% python3 -q
>>> import numpy as np
>>> from numpy import linalg as LA
>>> np.set_printoptions(suppress=True, linewidth=200)
>>> rnd = lambda a: np.round(a, 3) + 0
>>> m1 = np.array([[0.0, 0.0, 0.0, 0.0, 0.0, 0.0],
...     [2.47, -2.28, 1.33, 1.71, 1.52, 0.0],
...     [1.95, -1.8, 1.05, 1.35, 1.2, 0.0],
...     [2.47, -2.28, 1.33, 1.71, 1.52, 0.0]])
>>> rk = LA.matrix_rank(m1)
>>> print(rk)
1
>>> null = LA.svd(m1)[2][rk:].T
>>> print(null.shape)
(6, 5)
>>> print([int(LA.matrix_rank(np.delete(m1, i, axis=0))) for i in range(4)])
[1, 1, 1, 1]
>>> print([int(LA.matrix_rank(m1[:i])) for i in range(1, len(m1) + 1)])
[0, 1, 1, 1]
>>> print([int(LA.matrix_rank(m1[:, :j + 1])) for j in range(6)])
[1, 1, 1, 1, 1, 1]
>>> print(np.allclose(m1 @ null, 0))
True
>>> arr = np.load("x.npy")
>>> print(arr)
[[ 3.226 -0.322  1.235 -1.39 ]
 [-0.322  2.562  1.612 -0.398]
 [ 1.235  1.612 -3.237  2.43 ]
 [-1.39  -0.398  2.43   1.449]]
>>> blk = np.stack([arr, -1 * arr, arr[::-1]])
>>> print(blk.sum(axis=0))
[[-1.39  -0.398  2.43   1.449]
 [ 1.235  1.612 -3.237  2.43 ]
 [-0.322  2.562  1.612 -0.398]
 [ 3.226 -0.322  1.235 -1.39 ]]
>>> print(rnd(np.einsum("bij,cij->bc", blk, blk)))
[[ 53.994 -53.994 -11.644]
 [-53.994  53.994  11.644]
 [-11.644  11.644  53.994]]
>>> print(rnd(LA.norm(blk, axis=(1, 2))))
[7.348 7.348 7.348]
>>> print(blk.shape)
(3, 4, 4)
>>> print(LA.matrix_rank(blk))
[4 4 4]
>>> print((blk @ arr.T).shape)
(3, 4, 4)
>>> print([round(float(LA.det(arr[:i, :i])), 2) + 0 for i in range(1, 5)])
[3.23, 8.16, -39.99, -119.96]
>>> evals, vecs = LA.eigh(arr)
>>> vec = np.array([3, 2, 1, 2])
>>> print(rnd(LA.eigvalsh(arr[1:, 1:])))
[-4.643  2.366  3.051]
>>> print(rnd(vecs * np.abs(evals) @ vecs.T))
[[ 3.646  0.119 -0.553 -0.599]
 [ 0.119  3.025 -0.267  0.434]
 [-0.553 -0.267  4.386 -0.944]
 [-0.599  0.434 -0.944  2.942]]
